>>> import numpy as np
>>> np.set_printoptions(precision=2, suppress=True, linewidth=160)
>>> E = np.load("layer4.npy")
>>> E
array([[ -7.47,  17.63,  15.37,  -5.07,  -1.47,  -6.91, -23.35,   8.99,   9.91],
       [ -6.48,   7.26,  -0.56,   8.45,  -9.77,   0.33,  -6.76, -14.2 ,  -0.43],
       [-12.22,  12.82,   3.93,   5.83,  -7.05,  -5.29, -15.08,  -6.97,   8.01],
       [  9.38,   4.4 ,   7.16,  -1.67,  -6.87,   7.53,  -3.91,  -5.02, -11.94],
       [ 16.04,  -2.65,   0.99,   2.2 , -10.53,  14.45,   6.71, -14.81, -22.3 ],
       [  7.86,   8.4 ,  12.43,  -5.88,  -4.04,   4.35, -10.19,   2.8 ,  -7.32],
       [ -1.21,   7.67,   4.19,   3.21,  -7.68,   1.82,  -7.99,  -7.99,  -2.98],
       [ -6.58,  16.03,  13.48,  -3.64,  -2.5 ,  -5.54, -20.87,   6.15,   7.9 ],
       [ -1.4 ,  14.23,  14.62,  -5.74,  -2.27,  -2.62, -18.55,   7.14,   3.33],
       [ 11.22,   6.49,  11.96,  -6.2 ,  -4.52,   6.75,  -7.48,   1.69, -10.99],
       [ -5.9 ,  11.31,   6.41,   2.31,  -6.21,  -2.17, -13.35,  -4.17,   3.07],
       [  8.06,   2.95,   3.8 ,   1.52,  -8.52,   8.06,  -1.42,  -9.73, -12.58]])
>>> np.linalg.lstsq(E[:-1].T, E[-1])[2]
np.int32(3)
>>> E @ np.linalg.pinv(E) @ E
array([[ -7.47,  17.63,  15.37,  -5.07,  -1.47,  -6.91, -23.35,   8.99,   9.91],
       [ -6.48,   7.26,  -0.56,   8.45,  -9.77,   0.33,  -6.76, -14.2 ,  -0.43],
       [-12.22,  12.82,   3.93,   5.83,  -7.05,  -5.29, -15.08,  -6.97,   8.01],
       [  9.38,   4.4 ,   7.16,  -1.67,  -6.87,   7.53,  -3.91,  -5.02, -11.94],
       [ 16.04,  -2.65,   0.99,   2.2 , -10.53,  14.45,   6.71, -14.81, -22.3 ],
       [  7.86,   8.4 ,  12.43,  -5.88,  -4.04,   4.35, -10.19,   2.8 ,  -7.32],
       [ -1.21,   7.67,   4.19,   3.21,  -7.68,   1.82,  -7.99,  -7.99,  -2.98],
       [ -6.58,  16.03,  13.48,  -3.64,  -2.5 ,  -5.54, -20.87,   6.15,   7.9 ],
       [ -1.4 ,  14.23,  14.62,  -5.74,  -2.27,  -2.62, -18.55,   7.14,   3.33],
       [ 11.22,   6.49,  11.96,  -6.2 ,  -4.52,   6.75,  -7.48,   1.69, -10.99],
       [ -5.9 ,  11.31,   6.41,   2.31,  -6.21,  -2.17, -13.35,  -4.17,   3.07],
       [  8.06,   2.95,   3.8 ,   1.52,  -8.52,   8.06,  -1.42,  -9.73, -12.58]])
>>> np.abs(np.diag(np.linalg.qr(E)[1])) > 1e-9
array([ True,  True,  True, False, False, False, False, False, False])
>>> np.round(np.trace(np.linalg.pinv(E) @ E), 2)
np.float64(3.0)
>>> np.unique(E.round(6), axis=0).shape
(12, 9)
>>> np.allclose(E[:-1].T @ np.linalg.lstsq(E[:-1].T, E[-1])[0], E[-1])
True
